In [1]: import numpy as np

In [2]: np.set_printoptions(precision=4, suppress=True, linewidth=160)

In [3]: r0 = np.array([0, 1, 3, 0])

In [4]: W0 = np.array([np.roll(r0, i) for i in range(4)])

In [5]: print(W0)
[[0 1 3 0]
 [0 0 1 3]
 [3 0 0 1]
 [1 3 0 0]]

In [6]: out = np.array([[1, 0, -2], [1, -1, 1]])

In [7]: Z = np.kron(out, W0)

In [8]: print(Z.shape)
(8, 12)

In [9]: rng = np.random.default_rng(710)

In [10]: lab = rng.permutation(4)

In [11]: out = W0[:, lab] * rng.choice([-1, 1], 4)

In [12]: print(out)
[[-1  3  0  0]
 [ 0  1  3  0]
 [ 0  0  1 -3]
 [-3  0  0 -1]]

In [13]: left, _, Vt = np.linalg.svd(W0.T @ out)

In [14]: print(np.round(np.linalg.lstsq(W0, out)[0], 4) + 0)
[[ 0.  0.  0. -1.]
 [-1.  0.  0.  0.]
 [ 0.  1.  0.  0.]
 [ 0.  0.  1.  0.]]

In [15]: print(lab)
[1 2 3 0]

In [16]: print(np.fft.fft(W0[0]))
[ 4.+0.j -3.-1.j  2.+0.j -3.+1.j]

In [17]: print(W0 @ (-1.0) ** np.arange(4))
[ 2. -2.  2. -2.]

In [18]: print(W0 @ np.ones(4))
[4. 4. 4. 4.]

In [19]: print(np.allclose(W0 @ W0.T, W0.T @ W0))
True

In [20]: print((W0 @ W0)[0])
[9 0 1 6]

In [21]: J = np.load("x.npy")

In [22]: print(J)
[[-1 -1  2]
 [ 0  1  1]
 [-1 -4 -1]]

In [23]: vec = np.array([-2, 2, 0])

In [24]: print(J * vec)
[[ 2 -2  0]
 [ 0  2  0]
 [ 2 -8  0]]

In [25]: print((J * vec).sum(axis=1))
[ 0  2 -6]

In [26]: print(J @ np.eye(3)[2])
[ 2.  1. -1.]

In [27]: print((J @ vec).argmax())
1

In [28]: print(J @ (2 * vec))
[  0   4 -12]
